% ipython --no-banner

In [1]: import numpy as np

In [2]: np.set_printoptions(precision=4, suppress=True, linewidth=100)

In [3]: rnd = lambda a: np.round(a, 4) + 0

In [4]: A = np.array([[-2, -2, -2, -2, -2, -2, -2, -2],
   ...:     [-2, -4, -4, -4, -4, -4, -4, -4],
   ...:     [-2, -4, -6, -6, -6, -6, -6, -6],
   ...:     [-2, -4, -6, -8, -8, -8, -8, -8],
   ...:     [-2, -4, -6, -8, -10, -10, -10, -10],
   ...:     [-2, -4, -6, -8, -10, -12, -12, -12],
   ...:     [-2, -4, -6, -8, -10, -12, -14, -14],
   ...:     [-2, -4, -6, -8, -10, -12, -14, -16]])

In [5]: A
Out[5]: 
array([[ -2,  -2,  -2,  -2,  -2,  -2,  -2,  -2],
       [ -2,  -4,  -4,  -4,  -4,  -4,  -4,  -4],
       [ -2,  -4,  -6,  -6,  -6,  -6,  -6,  -6],
       [ -2,  -4,  -6,  -8,  -8,  -8,  -8,  -8],
       [ -2,  -4,  -6,  -8, -10, -10, -10, -10],
       [ -2,  -4,  -6,  -8, -10, -12, -12, -12],
       [ -2,  -4,  -6,  -8, -10, -12, -14, -14],
       [ -2,  -4,  -6,  -8, -10, -12, -14, -16]])

In [6]: def softmax(z):
   ...:     e = np.exp(z - z.max(axis=-1, keepdims=True))
   ...:     return e / e.sum(axis=-1, keepdims=True)
   ...: 

In [7]: softmax(A[0])
Out[7]: array([0.125, 0.125, 0.125, 0.125, 0.125, 0.125, 0.125, 0.125])

In [8]: softmax(10 * A[0])
Out[8]: array([0.125, 0.125, 0.125, 0.125, 0.125, 0.125, 0.125, 0.125])

In [9]: scores = A @ A.T / np.sqrt(8)

In [10]: rnd(softmax(scores)[0] @ A)
Out[10]: array([ -2.    ,  -4.    ,  -6.    ,  -8.    , -10.    , -11.9997, -13.9765, -15.5667])

In [11]: softmax(scores).round(6).argmax(axis=1)
Out[11]: array([7, 7, 7, 7, 7, 7, 7, 7])

In [12]: other = A / np.linalg.norm(A, axis=1, keepdims=True)

In [13]: G = other @ other.T

In [14]: (np.abs(G) > 0.9).astype(int)
Out[14]: 
array([[1, 1, 1, 1, 1, 1, 1, 0],
       [1, 1, 1, 1, 1, 1, 1, 1],
       [1, 1, 1, 1, 1, 1, 1, 1],
       [1, 1, 1, 1, 1, 1, 1, 1],
       [1, 1, 1, 1, 1, 1, 1, 1],
       [1, 1, 1, 1, 1, 1, 1, 1],
       [1, 1, 1, 1, 1, 1, 1, 1],
       [0, 1, 1, 1, 1, 1, 1, 1]])

In [15]: np.argwhere(np.triu(np.abs(G) > 0.95, 1))
Out[15]: 
array([[0, 1],
       [0, 2],
       [1, 2],
       [1, 3],
       [1, 4],
       [2, 3],
       [2, 4],
       [2, 5],
       [2, 6],
       [3, 4],
       [3, 5],
       [3, 6],
       [3, 7],
       [4, 5],
       [4, 6],
       [4, 7],
       [5, 6],
       [5, 7],
       [6, 7]])

In [16]: rnd(np.degrees(np.arccos(np.clip(G[3, 1], -1, 1))))
Out[16]: np.float64(12.3649)

In [17]: rnd(np.linalg.norm(other, axis=1))
Out[17]: array([1., 1., 1., 1., 1., 1., 1., 1.])

In [18]: feats = np.load("layer9.npy")

In [19]: feats
Out[19]: 
array([[4, 5, 3, 4, 5, 5, 3, 1, 5, 1, 5, 1, 4, 4, 0],
       [2, 1, 0, 1, 4, 2, 1, 0, 3, 0, 0, 0, 5, 5, 3],
       [3, 3, 3, 0, 0, 4, 3, 3, 2, 5, 2, 0, 1, 5, 2],
       [4, 0, 3, 4, 5, 0, 3, 2, 3, 5, 0, 3, 1, 4, 1],
       [4, 1, 0, 2, 0, 2, 5, 0, 2, 5, 3, 2, 3, 0, 5],
       [5, 0, 4, 5, 4, 5, 3, 1, 4, 4, 3, 0, 0, 4, 0],
       [0, 4, 2, 3, 5, 1, 5, 2, 5, 4, 2, 3, 0, 2, 3],
       [0, 4, 0, 0, 3, 4, 0, 3, 2, 4, 4, 3, 3, 4, 1],
       [1, 0, 0, 5, 1, 2, 2, 0, 2, 2, 4, 5, 3, 2, 3],
       [4, 1, 2, 4, 3, 2, 1, 3, 2, 4, 1, 4, 5, 5, 3],
       [5, 0, 4, 0, 1, 0, 3, 0, 1, 1, 3, 3, 2, 3, 3],
       [1, 1, 2, 0, 1, 0, 5, 1, 0, 5, 3, 5, 4, 3, 4]])

In [20]: other = feats / np.linalg.norm(feats, axis=1, keepdims=True)

In [21]: G = other @ other.T

In [22]: np.argwhere(np.triu(np.abs(G) > 0.95, 1))
Out[22]: array([], shape=(0, 2), dtype=int64)

In [23]: rnd(np.degrees(np.arccos(np.clip(G[2, 4], -1, 1))))
Out[23]: np.float64(46.5263)

In [24]: rnd(np.linalg.norm(other, axis=1))
Out[24]: array([1., 1., 1., 1., 1., 1., 1., 1., 1., 1., 1., 1.])

In [25]: (G - 2 * np.eye(12)).round(6).argmax(axis=1)
Out[25]: array([ 5,  9,  5,  9, 11,  0,  3,  0,  9,  3, 11,  4])

In [26]: rnd(G[2])
Out[26]: 
array([0.725 , 0.5712, 1.    , 0.6831, 0.688 , 0.7693, 0.6796, 0.7674, 0.5059, 0.7406, 0.6705,
       0.6852])

In [27]: G = feats.T @ feats

In [28]: np.allclose(G, G.T)
Out[28]: True

In [29]: np.linalg.matrix_rank(G)
Out[29]: np.int64(12)

In [30]: evals, evecs = np.linalg.eigh(A)

In [31]: x = np.array([-5, 3, -4, 5, 0, 0, -4, 4])

In [32]: rnd(evecs * np.abs(evals) @ evecs.T)
Out[32]: 
array([[ 2.,  2.,  2.,  2.,  2.,  2.,  2.,  2.],
       [ 2.,  4.,  4.,  4.,  4.,  4.,  4.,  4.],
       [ 2.,  4.,  6.,  6.,  6.,  6.,  6.,  6.],
       [ 2.,  4.,  6.,  8.,  8.,  8.,  8.,  8.],
       [ 2.,  4.,  6.,  8., 10., 10., 10., 10.],
       [ 2.,  4.,  6.,  8., 10., 12., 12., 12.],
       [ 2.,  4.,  6.,  8., 10., 12., 14., 14.],
       [ 2.,  4.,  6.,  8., 10., 12., 14., 16.]])

In [33]: rnd(np.linalg.eigvalsh(A[1:, 1:]))
Out[33]: array([-58.2766,  -6.3215,  -2.2677,  -1.2045,  -0.7954,  -0.6095,  -0.5248])

In [34]: rnd(x @ A @ x / (x @ x)), rnd(evals[0]), rnd(evals[-1])
Out[34]: (np.float64(-1.1028), np.float64(-58.7306), np.float64(-0.5175))

In [35]: M = np.array([[-1.9, -0.1, 0.9, -2.1, 1.8, 0.9, -0.2, -1.1],
    ...:     [-0.7, -1.3, -1.3, 1.1, -0.2, -0.6, 0.8, -0.3],
    ...:     [0.4, 0.0, 1.2, -0.7, -0.4, -0.1, 0.0, 0.0],
    ...:     [-0.9, 1.2, 1.1, 1.7, 1.4, -1.4, -2.2, -0.2],
    ...:     [-0.3, 0.5, 1.6, 2.5, -0.3, 0.1, -1.1, -0.4],
    ...:     [-1.0, -0.6, 0.2, 0.0, 2.1, -1.2, -0.1, -0.6],
    ...:     [0.3, -0.7, -1.1, 1.2, -0.2, 1.4, 1.2, -1.3],
    ...:     [-0.6, 0.4, -2.3, 1.6, -0.5, 0.3, 0.7, 0.4],
    ...:     [0.6, -1.0, -0.9, 0.3, 0.1, -0.9, -1.3, 1.5],
    ...:     [0.4, -2.1, -1.1, 0.0, 0.9, 0.8, -0.5, 1.4]])

In [36]: M[:, 7] *= 10

In [37]: M
Out[37]: 
array([[ -1.9,  -0.1,   0.9,  -2.1,   1.8,   0.9,  -0.2, -11. ],
       [ -0.7,  -1.3,  -1.3,   1.1,  -0.2,  -0.6,   0.8,  -3. ],
       [  0.4,   0. ,   1.2,  -0.7,  -0.4,  -0.1,   0. ,   0. ],
       [ -0.9,   1.2,   1.1,   1.7,   1.4,  -1.4,  -2.2,  -2. ],
       [ -0.3,   0.5,   1.6,   2.5,  -0.3,   0.1,  -1.1,  -4. ],
       [ -1. ,  -0.6,   0.2,   0. ,   2.1,  -1.2,  -0.1,  -6. ],
       [  0.3,  -0.7,  -1.1,   1.2,  -0.2,   1.4,   1.2, -13. ],
       [ -0.6,   0.4,  -2.3,   1.6,  -0.5,   0.3,   0.7,   4. ],
       [  0.6,  -1. ,  -0.9,   0.3,   0.1,  -0.9,  -1.3,  15. ],
       [  0.4,  -2.1,  -1.1,   0. ,   0.9,   0.8,  -0.5,  14. ]])

In [38]: x = np.array([-2, -3, 1, -4, 2, 1, -4, -2])

In [39]: target = M @ x

In [40]: rnd(target)
Out[40]: array([ 40.7,   1.4,   2.3,   6.7,   2.6,  19.4,  17.8, -20.2, -25.8, -19. ])

In [41]: rnd(np.linalg.lstsq(M, target)[0])
Out[41]: array([-2., -3.,  1., -4.,  2.,  1., -4., -2.])

In [42]: rng = np.random.default_rng(3712)

In [43]: target = target + 0.02 * rng.normal(size=10)

In [44]: rnd(target)
Out[44]: 
array([ 40.7127,   1.4149,   2.3063,   6.7344,   2.5948,  19.3609,  17.7728, -20.1952, -25.7808,
       -18.9869])

In [45]: beta, *_ = np.linalg.lstsq(M, target)

In [46]: [round(float(np.linalg.norm(np.linalg.solve(M.T @ M + lam * np.eye(8), M.T @ target))), 2) for lam in (0, 1, 10, 100)]
Out[46]: [7.44, 6.36, 4.49, 2.03]

In [47]: beta.round()
Out[47]: array([-2., -3.,  1., -4.,  2.,  1., -4., -2.])

In [48]: other = np.c_[M[:, :4] @ np.array([[1, 9, -8, -8], [-8, -7, -6, -7], [5, 1, 8, -8], [7, 3, 1, -9]]), np.array([0, 2, 0, 6, 2, 4, 7, 2, 1, 8])]

In [49]: rnd(other)
Out[49]: 
array([[-11.3, -21.8,  20.9,  27.6,   0. ],
       [ 10.9,   4.8,   4.1,  15.2,   2. ],
       [  1.5,   2.7,   5.7,  -6.5,   0. ],
       [  6.9, -10.3,  10.5, -25.3,   6. ],
       [ 21.2,   2.9,  14.7, -36.4,   2. ],
       [  4.8,  -4.6,  13.2,  10.6,   4. ],
       [  8.8,  10.1,  -5.8,   0.5,   7. ],
       [ -4.1,  -5.7, -14.4,   6. ,   2. ],
       [  6.2,  12.4,  -5.7,   6.7,   1. ],
       [ 11.7,  17.2,   0.6,  20.3,   8. ]])

In [50]: rnd(np.linalg.lstsq(M, other[:, 0])[0])
Out[50]: array([ 1., -8.,  5.,  7.,  0.,  0.,  0.,  0.])

In [51]: np.linalg.matrix_rank(other)
Out[51]: np.int64(5)

In [52]: np.linalg.matrix_rank(np.c_[M, other])
Out[52]: np.int64(9)

In [53]: rnd(np.linalg.norm(other - M @ np.linalg.lstsq(M, other)[0], axis=0))
Out[53]: array([0.    , 0.    , 0.    , 0.    , 4.1899])

In [54]: X = np.loadtxt("w.csv", delimiter=",")

In [55]: X
Out[55]: 
array([[-1.1, -0.7,  0.7, -0.4, -0.9, -0.1, -0.4, -1.4,  0.5,  0.1, -0.9,  1. ,  0.7,  0.6],
       [-2.1, -0.1,  0. , -0.1, -0.7,  0. ,  0.7,  0.3, -1.3, -0.4, -0.5,  0.2, -1.1, -1.6],
       [ 0.2,  0.9,  1.6, -0.2, -0.6,  0.3,  0.5, -1.7,  0.8,  0. ,  0.4, -2.4, -0.5, -0.2],
       [ 0.4, -1.1, -1.5, -1. , -0.4, -0.7, -1.2,  0.3, -0.9,  0. ,  0.9, -1.4, -2.3, -0.5],
       [-0.3, -0.3,  0.5, -1. , -0.9, -0.1, -2.4, -0.9, -0.5, -0.1,  1.6, -0.3, -1.4, -0.8],
       [ 1.2,  0.2,  1.6, -1. ,  0.1, -1.4,  0.6,  1.6,  0.6, -0.5, -0.2, -0.8, -0.7, -0.5],
       [-0.6, -1. , -1. , -2.2,  1.8,  0.5,  0.3, -1.7,  0.1, -0.5,  0.4,  1.8, -2.2, -0.5],
       [ 0.5,  1.2,  0.4,  1.7,  0. ,  0.7,  0.8,  1.3, -0.8, -0.4, -0.1, -0.1, -1.8,  1.4],
       [ 0.8, -1.9,  0. ,  1.4,  0.7,  1.3,  0.9,  0.4,  0.4,  2. ,  1.1,  1.5,  0.1, -1.3],
       [-1.6, -1.3, -0.3, -1.3, -0.3,  0.1, -0.5, -0.2, -2.2,  1.6, -3.4,  0. , -0.4,  0.9],
       [-0.4,  0.7, -0.3,  1.1, -0.6,  0.5,  0.3,  0.2, -0.6, -1.6,  1.5, -1.5,  0.2, -0.8],
       [ 0.4, -1.1, -0.1, -2.2,  0.9,  0.7, -0.6,  0.6,  0. , -1.3,  1.2,  0. ,  0.4, -0.3],
       [ 0.4, -1.9,  0.2, -0.7,  1.1,  0.5, -0.2, -0.5, -2.3, -0.6, -0.3, -0.4,  0.3,  0.8],
       [-0.4, -1.7,  0.5,  0.1, -0.8, -0.5,  1.6,  3.7,  0.3, -0.1,  1.4, -1.1,  0.3, -1. ],
       [ 0.2, -0.7, -0.7,  1.5,  0.4,  0.5, -0.7,  0.3, -0.2, -1.1,  0.3, -2.1,  1.4,  1.4]])

In [56]: r0 = np.array([-1, 0])

In [57]: np.convolve(X[13], r0)
Out[57]: array([ 0.4,  1.7, -0.5, -0.1,  0.8,  0.5, -1.6, -3.7, -0.3,  0.1, -1.4,  1.1, -0.3,  1. ,  0. ])

In [58]: rnd(np.cross(X[13, :3], X[14, :3]))
Out[58]: array([ 1.54, -0.18,  0.62])

In [59]: np.polyval(r0, X[13])
Out[59]: array([ 0.4,  1.7, -0.5, -0.1,  0.8,  0.5, -1.6, -3.7, -0.3,  0.1, -1.4,  1.1, -0.3,  1. ])

In [60]: J = np.loadtxt("data.csv", delimiter=",")

In [61]: rnd(J)
Out[61]: 
array([[-0.4907, -0.0197,  0.644 , -0.0737,  0.2958, -0.2057, -0.0007,  0.4084,  0.2052],
       [ 0.1636, -0.4648, -0.2932, -0.5328,  0.0155, -0.4714, -0.301 ,  0.1956,  0.1901],
       [-0.4907, -0.3485, -0.1998, -0.2699, -0.3172,  0.1645,  0.5882,  0.08  , -0.2117],
       [ 0.1636, -0.1688,  0.506 , -0.5018,  0.0779,  0.1632,  0.0275, -0.6288, -0.0904],
       [-0.3271,  0.0417,  0.0739,  0.2356, -0.5316, -0.5068, -0.1052, -0.4636,  0.2547],
       [-0.1227,  0.217 ,  0.0783, -0.125 , -0.1223, -0.2704, -0.3135,  0.0955, -0.8489],
       [ 0.    ,  0.7563, -0.1128, -0.5445, -0.1514, -0.0369,  0.1654,  0.0843,  0.2451],
       [ 0.1227,  0.0789, -0.1224,  0.1051,  0.5022, -0.566 ,  0.5605, -0.2106, -0.1471],
       [ 0.5725, -0.0812,  0.4051,  0.0864, -0.4826, -0.1735,  0.3343,  0.3431, -0.0389]])

In [62]: th = np.radians(84)

In [63]: Rm = np.eye(9)

In [64]: Rm[3, 3] = Rm[2, 2] = np.cos(th)

In [65]: Rm[3, 2], Rm[2, 3] = -np.sin(th), np.sin(th)

In [66]: rnd(Rm)
Out[66]: 
array([[ 1.    ,  0.    ,  0.    ,  0.    ,  0.    ,  0.    ,  0.    ,  0.    ,  0.    ],
       [ 0.    ,  1.    ,  0.    ,  0.    ,  0.    ,  0.    ,  0.    ,  0.    ,  0.    ],
       [ 0.    ,  0.    ,  0.1045,  0.9945,  0.    ,  0.    ,  0.    ,  0.    ,  0.    ],
       [ 0.    ,  0.    , -0.9945,  0.1045,  0.    ,  0.    ,  0.    ,  0.    ,  0.    ],
       [ 0.    ,  0.    ,  0.    ,  0.    ,  1.    ,  0.    ,  0.    ,  0.    ,  0.    ],
       [ 0.    ,  0.    ,  0.    ,  0.    ,  0.    ,  1.    ,  0.    ,  0.    ,  0.    ],
       [ 0.    ,  0.    ,  0.    ,  0.    ,  0.    ,  0.    ,  1.    ,  0.    ,  0.    ],
       [ 0.    ,  0.    ,  0.    ,  0.    ,  0.    ,  0.    ,  0.    ,  1.    ,  0.    ],
       [ 0.    ,  0.    ,  0.    ,  0.    ,  0.    ,  0.    ,  0.    ,  0.    ,  1.    ]])

In [67]: other = J @ Rm.T

In [68]: rnd(np.linalg.det(Rm)), rnd(np.trace(Rm))
Out[68]: (np.float64(1.0), np.float64(7.2091))
